$ python3 -q
>>> import numpy as np
>>> np.set_printoptions(precision=3, suppress=True, linewidth=120)
>>> arr = np.loadtxt("test16.csv", delimiter=",")
>>> arr
array([[ 0.908, -0.835, -0.892, -1.37 , -0.87 ,  1.708],
       [ 3.494,  0.055, -4.726, -7.471, -5.639,  6.608],
       [-0.234,  0.08 , -1.631,  0.579, -2.809, -0.181],
       [ 2.338, -0.319, -2.958, -1.087, -8.012,  5.687],
       [-0.01 , -0.223, -0.474, -1.772,  1.655, -1.501],
       [ 2.126,  3.515, -0.954, -7.217, -1.541,  0.817],
       [ 0.951, -1.507, -1.844, -0.053, -2.753,  1.586],
       [-0.143,  1.239,  1.105, -1.651,  1.535, -1.512],
       [ 2.691, -0.61 , -1.82 , -6.076,  0.508,  1.558],
       [-1.284,  1.704,  0.309,  0.341, -2.215, -0.108],
       [-2.062, -0.869,  2.331,  4.057,  4.394, -4.685]])
>>> u = np.array([0, -5, -5])
>>> np.convolve(arr[8], u)
array([  0.   , -13.455, -10.405,  12.15 ,  39.48 ,  27.84 , -10.33 ,  -7.79 ])
>>> np.correlate(arr[8], arr[0], "full")
array([  4.596,  -3.383,  -6.265, -10.359,   6.944,  15.119,   4.334,   0.833,  -7.331,  -0.84 ,   1.415])
>>> np.cross(arr[8, :3], arr[0, :3])
array([-0.976,  0.748, -1.693])
>>> rng = np.random.default_rng(52)
>>> labels = rng.permutation(6)
>>> A2 = arr[:, labels] * rng.choice([-1, 1], 6)
>>> A2
array([[ 0.87 ,  0.892, -1.37 ,  0.835,  1.708,  0.908],
       [ 5.639,  4.726, -7.471, -0.055,  6.608,  3.494],
       [ 2.809,  1.631,  0.579, -0.08 , -0.181, -0.234],
       [ 8.012,  2.958, -1.087,  0.319,  5.687,  2.338],
       [-1.655,  0.474, -1.772,  0.223, -1.501, -0.01 ],
       [ 1.541,  0.954, -7.217, -3.515,  0.817,  2.126],
       [ 2.753,  1.844, -0.053,  1.507,  1.586,  0.951],
       [-1.535, -1.105, -1.651, -1.239, -1.512, -0.143],
       [-0.508,  1.82 , -6.076,  0.61 ,  1.558,  2.691],
       [ 2.215, -0.309,  0.341, -1.704, -0.108, -1.284],
       [-4.394, -2.331,  4.057,  0.869, -4.685, -2.062]])
>>> left, _, Vt = np.linalg.svd(arr.T @ A2)
>>> labels
array([4, 2, 3, 1, 5, 0])
>>> np.round(left @ Vt, 3) + 0
array([[ 0.,  0.,  0.,  0.,  0.,  1.],
       [ 0.,  0.,  0., -1.,  0.,  0.],
       [ 0., -1.,  0.,  0.,  0.,  0.],
       [ 0.,  0.,  1.,  0.,  0.,  0.],
       [-1.,  0.,  0.,  0.,  0.,  0.],
       [ 0.,  0.,  0.,  0.,  1.,  0.]])
>>> P = arr @ np.linalg.solve(arr.T @ arr, arr.T)
>>> np.diag(P)
array([0.199, 0.724, 0.686, 0.766, 0.339, 0.842, 0.378, 0.331, 0.578, 0.836, 0.321])
>>> np.round(np.trace(P), 3)
np.float64(6.0)
>>> np.allclose(P @ P, P)
True
>>> E = np.loadtxt("block9.csv", delimiter=",")
>>> E
array([[-0.6  ,  1.3  ,  0.2  ,  0.925,  0.9  ],
       [-1.3  , -0.6  , -0.8  , -3.982,  0.8  ],
       [-1.4  ,  1.8  , -0.2  , -0.981,  0.3  ],
       [-0.5  ,  0.6  ,  0.5  ,  2.563, -0.1  ],
       [ 0.7  , -1.2  ,  0.6  ,  2.976,  0.1  ],
       [ 2.3  , -0.2  , -1.3  , -6.517, -0.1  ],
       [-1.   ,  0.4  , -1.6  , -7.987, -0.1  ],
       [-0.2  , -0.2  , -0.8  , -4.028, -2.2  ],
       [ 0.2  ,  1.5  , -1.7  , -8.532,  1.1  ],
       [-0.7  , -1.   ,  0.3  ,  1.523,  1.4  ],
       [ 0.7  , -0.5  , -0.4  , -1.972, -0.9  ],
       [-0.3  ,  0.1  , -0.1  , -0.471, -1.   ],
       [ 1.9  ,  0.4  ,  0.2  ,  1.026, -0.3  ],
       [ 0.1  , -0.7  , -0.8  , -4.078,  0.9  ],
       [ 1.   , -0.4  ,  1.5  ,  7.519, -0.6  ],
       [-1.5  , -0.8  , -0.7  , -3.496,  0.6  ],
       [ 1.   , -1.6  ,  0.1  ,  0.382,  0.1  ],
       [ 0.   ,  0.9  ,  1.2  ,  6.043, -0.8  ],
       [ 0.1  ,  0.4  ,  0.1  ,  0.5  ,  0.7  ],
       [-0.8  , -0.3  , -0.5  , -2.496, -0.9  ],
       [ 1.6  , -0.3  , -0.6  , -3.009, -1.   ],
       [ 0.4  ,  0.9  ,  0.   ,  0.05 , -1.   ],
       [-0.8  ,  1.8  , -0.6  , -2.937, -1.3  ],
       [ 0.9  ,  0.4  , -0.3  , -1.502,  0.   ],
       [ 0.3  ,  0.9  ,  0.8  ,  3.994,  1.5  ],
       [ 0.3  , -0.4  ,  0.   ,  0.006,  0.2  ],
       [-1.9  , -0.4  , -0.5  , -2.5  , -1.3  ]])
>>> # column 3 is much longer than the rest
>>> P = E @ np.linalg.solve(E.T @ E, E.T)
>>> round(np.trace(P), 3)
np.float64(5.0)
>>> cen = (E - E.mean(axis=0)) / E.std(axis=0)
>>> np.argwhere(np.abs(cen) > 2)
array([[ 5,  0],
       [ 7,  4],
       [ 8,  2],
       [ 8,  3],
       [14,  2],
       [14,  3]])
>>> beta = np.linalg.lstsq(np.delete(cen, 1, axis=1), cen[:, 1])[0]
>>> beta
array([ -0.055, -38.466,  38.43 ,   0.129])
>>> m1 = np.loadtxt("a.csv", delimiter=",")
>>> m1
array([[ -0.3,  -0.5,   1. ,   0.9],
       [  0. ,   0.3,  -0.4,  -0.2],
       [  0.1,   0.5,  -0.1,  -2.2],
       [  1.4,  -0.4,  -1.4,  -0.1],
       [  1.7,   2. ,   0.8,   0. ],
       [  1.8,   0.1,   1. ,  -0.1],
       [  0.9,  -1.2,  -0.1,   0. ],
       [  0.5,   0.6,   0.1,   0.1],
       [-18. ,  22. ,  14. , -12. ],
       [ -0.9,   0.2,  -1.2,   0.1],
       [ -1.1,  -1.1,   0.6,   0.5],
       [ -0.3,   0.3,  -1.4,   0. ],
       [ -0.8,   0.5,  -0.1,  -0.2],
       [  0.9,   0.5,   0.7,   0.3],
       [  0.7,   0.3,   0.1,  -1.5],
       [ -0.3,  -1.3,  -2.2,   0.1],
       [ -1.4,   0.2,   0.6,  -0.1],
       [ -2.1,   0.8,  -1.2,  -0.4],
       [  1. ,   1.8,  -1.3,   1. ],
       [ -1.8,  -0.2,  -2. ,  -0.7],
       [ -0.9,  -0.5,   0.3,   0.8],
       [ -1.6,  -0.8,  -0.9,   2.3],
       [ -0.7,  -1.5,   0.1,   1.1],
       [ -0.2,   0.1,   1.8,   2. ],
       [ -0.8,   1.5,  -1.2,   0.5],
       [ -0.1,   0.7,  -0.6,   0.3]])
>>> # row 8 dominates
>>> cen = (m1 - m1.mean(axis=0)) / m1.std(axis=0)
>>> cen.std(axis=0)
array([1., 1., 1., 1.])
>>> beta = np.linalg.lstsq(np.delete(cen, 2, axis=1), cen[:, 2])[0]
>>> np.abs(beta).argmax()
np.int64(1)
>>> np.round(1 - np.var(cen[:, 2] - np.delete(cen, 2, axis=1) @ beta), 3)
np.float64(0.853)
>>> np.count_nonzero(m1)
np.int64(100)
>>> m1 - m1[0]
array([[  0. ,   0. ,   0. ,   0. ],
       [  0.3,   0.8,  -1.4,  -1.1],
       [  0.4,   1. ,  -1.1,  -3.1],
       [  1.7,   0.1,  -2.4,  -1. ],
       [  2. ,   2.5,  -0.2,  -0.9],
       [  2.1,   0.6,   0. ,  -1. ],
       [  1.2,  -0.7,  -1.1,  -0.9],
       [  0.8,   1.1,  -0.9,  -0.8],
       [-17.7,  22.5,  13. , -12.9],
       [ -0.6,   0.7,  -2.2,  -0.8],
       [ -0.8,  -0.6,  -0.4,  -0.4],
       [  0. ,   0.8,  -2.4,  -0.9],
       [ -0.5,   1. ,  -1.1,  -1.1],
       [  1.2,   1. ,  -0.3,  -0.6],
       [  1. ,   0.8,  -0.9,  -2.4],
       [  0. ,  -0.8,  -3.2,  -0.8],
       [ -1.1,   0.7,  -0.4,  -1. ],
       [ -1.8,   1.3,  -2.2,  -1.3],
       [  1.3,   2.3,  -2.3,   0.1],
       [ -1.5,   0.3,  -3. ,  -1.6],
       [ -0.6,   0. ,  -0.7,  -0.1],
       [ -1.3,  -0.3,  -1.9,   1.4],
       [ -0.4,  -1. ,  -0.9,   0.2],
       [  0.1,   0.6,   0.8,   1.1],
       [ -0.5,   2. ,  -2.2,  -0.4],
       [  0.2,   1.2,  -1.6,  -0.6]])
>>> m1.shape
(26, 4)
>>> F = np.load("x.npy")
>>> F
array([[0.25 , 0.   , 0.25 , 0.   , 0.   , 0.25 , 0.25 ],
       [0.   , 0.25 , 0.25 , 0.   , 0.25 , 0.25 , 0.   ],
       [0.   , 0.   , 0.5  , 0.   , 0.5  , 0.   , 0.   ],
       [0.   , 0.   , 0.   , 0.5  , 0.5  , 0.   , 0.   ],
       [0.25 , 0.   , 0.   , 0.   , 0.5  , 0.25 , 0.   ],
       [0.333, 0.   , 0.   , 0.   , 0.   , 0.667, 0.   ],
       [0.   , 0.5  , 0.   , 0.   , 0.   , 0.   , 0.5  ]])
>>> x = np.array([0, 0, 0, 0, 1, 0, 1])
>>> target = F @ x
>>> target
array([0.25, 0.25, 0.5 , 0.5 , 0.5 , 0.  , 0.5 ])
>>> np.linalg.solve(F, F[:, 1])
array([ 0.,  1.,  0.,  0.,  0., -0., -0.])
>>> x = np.array([3, 7, 4, 5, 4, 4, 6])
>>> np.sign((F @ x).round(6))
array([1., 1., 1., 1., 1., 1., 1.])
>>> np.einsum("ij,j->i", F, x)
array([4.25 , 4.75 , 4.   , 4.5  , 3.75 , 3.667, 6.5  ])
>>> (F @ x).argmax()
np.int64(6)
>>> x = np.array([-2, -2, 0, -1, 0, -1, 1])
>>> target = F @ x
>>> beta, lr = np.zeros(7), 1 / np.linalg.norm(F, 2) ** 2
>>> for i in range(6):
...     beta -= lr * F.T @ (F @ beta - target)
...     if i % 1 == 0: print(i, round(np.linalg.norm(F @ beta - target), 3))
... 
0 0.643
1 0.442
2 0.346
3 0.289
4 0.25
5 0.221
>>> round(np.linalg.cond(F), 3)
np.float64(54.35)
>>> beta
array([-0.698, -0.65 ,  0.229, -0.412, -0.44 , -1.587, -0.338])
>>> W0 = np.load("case18.npy")
>>> W0
array([[0, 0, 1, 1, 1, 0, 0, 1, 0, 1, 0, 1],
       [0, 0, 0, 0, 0, 0, 0, 0, 1, 0, 1, 0],
       [1, 0, 0, 1, 1, 0, 1, 1, 0, 1, 0, 1],
       [1, 0, 1, 0, 0, 0, 1, 1, 0, 1, 0, 1],
       [1, 0, 1, 0, 0, 0, 1, 1, 0, 0, 0, 1],
       [0, 0, 0, 0, 0, 0, 0, 0, 0, 0, 0, 0],
       [0, 0, 1, 1, 1, 0, 0, 1, 0, 1, 0, 1],
       [1, 0, 1, 1, 1, 0, 1, 0, 0, 1, 0, 1],
       [0, 1, 0, 0, 0, 0, 0, 0, 0, 0, 1, 0],
       [1, 0, 1, 1, 0, 0, 1, 1, 0, 0, 0, 1],
       [0, 1, 0, 0, 0, 0, 0, 0, 1, 0, 0, 0],
       [1, 0, 1, 1, 1, 0, 1, 1, 0, 1, 0, 0]])
>>> # null space of dimension 2
>>> left, sigma, Vt = np.linalg.svd(W0)
>>> V = Vt[:(sigma > 1e-8).sum()]
>>> x = W0[8] + 5 * W0[5] + rng.integers(2) * np.eye(12)[3]
>>> x
array([0., 1., 0., 0., 0., 0., 0., 0., 0., 0., 1., 0.])
>>> np.round(np.diag(V.T @ V), 3) + 0
array([0.5, 1. , 1. , 1. , 1. , 0. , 0.5, 1. , 1. , 1. , 1. , 1. ])
>>> np.round(V.T @ V, 3) + 0
array([[0.5, 0. , 0. , 0. , 0. , 0. , 0.5, 0. , 0. , 0. , 0. , 0. ],
       [0. , 1. , 0. , 0. , 0. , 0. , 0. , 0. , 0. , 0. , 0. , 0. ],
       [0. , 0. , 1. , 0. , 0. , 0. , 0. , 0. , 0. , 0. , 0. , 0. ],
       [0. , 0. , 0. , 1. , 0. , 0. , 0. , 0. , 0. , 0. , 0. , 0. ],
       [0. , 0. , 0. , 0. , 1. , 0. , 0. , 0. , 0. , 0. , 0. , 0. ],
       [0. , 0. , 0. , 0. , 0. , 0. , 0. , 0. , 0. , 0. , 0. , 0. ],
       [0.5, 0. , 0. , 0. , 0. , 0. , 0.5, 0. , 0. , 0. , 0. , 0. ],
       [0. , 0. , 0. , 0. , 0. , 0. , 0. , 1. , 0. , 0. , 0. , 0. ],
       [0. , 0. , 0. , 0. , 0. , 0. , 0. , 0. , 1. , 0. , 0. , 0. ],
       [0. , 0. , 0. , 0. , 0. , 0. , 0. , 0. , 0. , 1. , 0. , 0. ],
       [0. , 0. , 0. , 0. , 0. , 0. , 0. , 0. , 0. , 0. , 1. , 0. ],
       [0. , 0. , 0. , 0. , 0. , 0. , 0. , 0. , 0. , 0. , 0. , 1. ]])
>>> np.allclose(V.T @ V @ x, x)
True
>>> left, sigma, Vt = np.linalg.svd(W0)
>>> sigma.round(3) + 0
array([6.307, 2.199, 2.   , 1.494, 1.   , 1.   , 1.   , 1.   , 1.   , 0.386, 0.   , 0.   ])
>>> np.argmax(sigma[:-1] / (sigma[1:] + 1e-6)) + 1
np.int64(10)
>>> A2 = left[:, :10] @ np.diag(sigma[:10]) @ Vt[:10]
>>> np.round(np.linalg.norm(W0 - A2, 2), 3), round(float(sigma[10]), 3)
(np.float64(0.0), 0.0)
>>> np.round(np.abs(W0 - A2).max(), 3)
np.float64(0.0)
>>> A2.round(3) + 0
array([[0., 0., 1., 1., 1., 0., 0., 1., 0., 1., 0., 1.],
       [0., 0., 0., 0., 0., 0., 0., 0., 1., 0., 1., 0.],
       [1., 0., 0., 1., 1., 0., 1., 1., 0., 1., 0., 1.],
       [1., 0., 1., 0., 0., 0., 1., 1., 0., 1., 0., 1.],
       [1., 0., 1., 0., 0., 0., 1., 1., 0., 0., 0., 1.],
       [0., 0., 0., 0., 0., 0., 0., 0., 0., 0., 0., 0.],
       [0., 0., 1., 1., 1., 0., 0., 1., 0., 1., 0., 1.],
       [1., 0., 1., 1., 1., 0., 1., 0., 0., 1., 0., 1.],
       [0., 1., 0., 0., 0., 0., 0., 0., 0., 0., 1., 0.],
       [1., 0., 1., 1., 0., 0., 1., 1., 0., 0., 0., 1.],
       [0., 1., 0., 0., 0., 0., 0., 0., 1., 0., 0., 0.],
       [1., 0., 1., 1., 1., 0., 1., 1., 0., 1., 0., 0.]])
>>> ev, V = np.linalg.eigh(W0)
>>> np.round(V @ np.diag(ev) @ V.T, 3) + 0
array([[0., 0., 1., 1., 1., 0., 0., 1., 0., 1., 0., 1.],
       [0., 0., 0., 0., 0., 0., 0., 0., 1., 0., 1., 0.],
       [1., 0., 0., 1., 1., 0., 1., 1., 0., 1., 0., 1.],
       [1., 0., 1., 0., 0., 0., 1., 1., 0., 1., 0., 1.],
       [1., 0., 1., 0., 0., 0., 1., 1., 0., 0., 0., 1.],
       [0., 0., 0., 0., 0., 0., 0., 0., 0., 0., 0., 0.],
       [0., 0., 1., 1., 1., 0., 0., 1., 0., 1., 0., 1.],
       [1., 0., 1., 1., 1., 0., 1., 0., 0., 1., 0., 1.],
       [0., 1., 0., 0., 0., 0., 0., 0., 0., 0., 1., 0.],
       [1., 0., 1., 1., 0., 0., 1., 1., 0., 0., 0., 1.],
       [0., 1., 0., 0., 0., 0., 0., 0., 1., 0., 0., 0.],
       [1., 0., 1., 1., 1., 0., 1., 1., 0., 1., 0., 0.]])
>>> np.linalg.eigvalsh(W0 + 3 * np.eye(12))
array([0.801, 1.506, 2.   , 2.   , 2.   , 2.   , 2.   , 3.   , 3.   , 3.386, 5.   , 9.307])
>>> np.round(np.linalg.svd(W0, compute_uv=False), 3) + 0
array([6.307, 2.199, 2.   , 1.494, 1.   , 1.   , 1.   , 1.   , 1.   , 0.386, 0.   , 0.   ])
>>> (ev > 1e-8).sum(), (ev < -1e-8).sum()
(np.int64(3), np.int64(7))
>>> np.round(np.linalg.eigvalsh(W0 @ W0), 3) + 0
array([ 0.   ,  0.   ,  0.149,  1.   ,  1.   ,  1.   ,  1.   ,  1.   ,  2.232,  4.   ,  4.837, 39.782])
>>> t = rng.uniform(0, 2 * np.pi, 26)
>>> O, _ = np.linalg.qr(np.array([[1.8, 0.6],
...     [0.2, -1.0],
...     [0.2, -0.7],
...     [0.1, 0.2],
...     [-0.7, -0.6],
...     [-1.6, -0.5],
...     [0.0, -0.3],
...     [1.1, 0.7]]))
>>> J = 20 * np.c_[np.cos(t), np.sin(t)] @ O.T
>>> J
array([[-13.074,  -2.921,  -2.508,  -0.497,   4.58 ,  11.668,  -0.413,  -7.531],
       [ -1.235, -14.905, -10.752,   2.239,  -4.596,   1.559,  -4.153,   3.86 ],
       [-12.096,   3.535,   2.163,  -1.434,   6.381,  10.599,   1.372,  -8.917],
       [ -9.936,   7.88 ,   5.353,  -1.956,   6.952,   8.552,   2.527,  -8.88 ],
       [ 12.772,  -1.004,  -0.323,   1.088,  -5.8  , -11.277,  -0.682,   8.562],
       [-10.169, -11.053,  -8.262,   0.986,   0.544,   9.349,  -2.791,  -3.114],
       [-11.841,  -8.338,  -6.363,   0.439,   2.191,  10.745,  -1.975,  -5.042],
       [-12.913,   0.16 ,  -0.288,  -0.967,   5.57 ,  11.428,   0.449,  -8.39 ],
       [-12.295,  -7.189,  -5.551,   0.227,   2.78 ,  11.111,  -1.638,  -5.694],
       [ 12.991,   0.468,   0.742,   0.874,  -5.387, -11.517,  -0.274,   8.244],
       [ 10.598,  -6.819,  -4.57 ,   1.838,  -6.87 ,  -9.17 ,  -2.249,   8.976],
       [ -0.519,  14.655,  10.517,  -2.328,   5.259,   0.001,   4.138,  -4.915],
       [-12.052,  -7.842,  -6.013,   0.347,   2.452,  10.916,  -1.829,  -5.333],
       [ 13.06 ,   1.31 ,   1.35 ,   0.748,  -5.127, -11.604,  -0.04 ,   8.025],
       [ -7.943,  10.35 ,   7.191,  -2.196,   6.95 ,   6.709,   3.159,  -8.364],
       [ 10.739,  -6.57 ,  -4.387,   1.81 ,  -6.845,  -9.303,  -2.184,   8.989],
       [ -1.478,  14.406,  10.308,  -2.359,   5.583,   0.859,   4.098,  -5.456],
       [ 12.755,   5.515,   4.362,   0.068,  -3.552, -11.466,   1.152,   6.515],
       [ -5.683, -14.279, -10.44 ,   1.817,  -2.481,   5.478,  -3.838,   0.792],
       [ -1.186,  14.49 ,  10.378,  -2.351,   5.487,   0.597,   4.112,  -5.294],
       [ -0.592, -14.844, -10.688,   2.276,  -4.85 ,   0.988,  -4.156,   4.257],
       [ 10.726,  10.315,   7.749,  -0.83 ,  -1.035,  -9.82 ,   2.566,   3.704],
       [  1.74 , -14.324, -10.241,   2.365,  -5.667,  -1.093,  -4.083,   5.6  ],
       [-13.052,  -1.19 ,  -1.263,  -0.766,   5.165,  11.594,   0.073,  -8.058],
       [  4.675, -12.972,  -9.178,   2.368,  -6.456,  -3.734,  -3.794,   7.073],
       [  4.246, -13.222,  -9.37 ,   2.375,  -6.358,  -3.346,  -3.851,   6.874]])
>>> left, sigma, Vt = np.linalg.svd(J)
>>> sigma.round(3) + 0
array([76.642, 67.275,  0.   ,  0.   ,  0.   ,  0.   ,  0.   ,  0.   ])
>>> A2 = left[:, :2] @ np.diag(sigma[:2]) @ Vt[:2]
>>> np.linalg.matrix_rank(A2)
np.int64(2)
>>> round(np.abs(J - A2).max(), 3)
np.float64(0.0)
>>> np.linalg.matrix_rank(J, rtol=0.05)
np.int64(2)
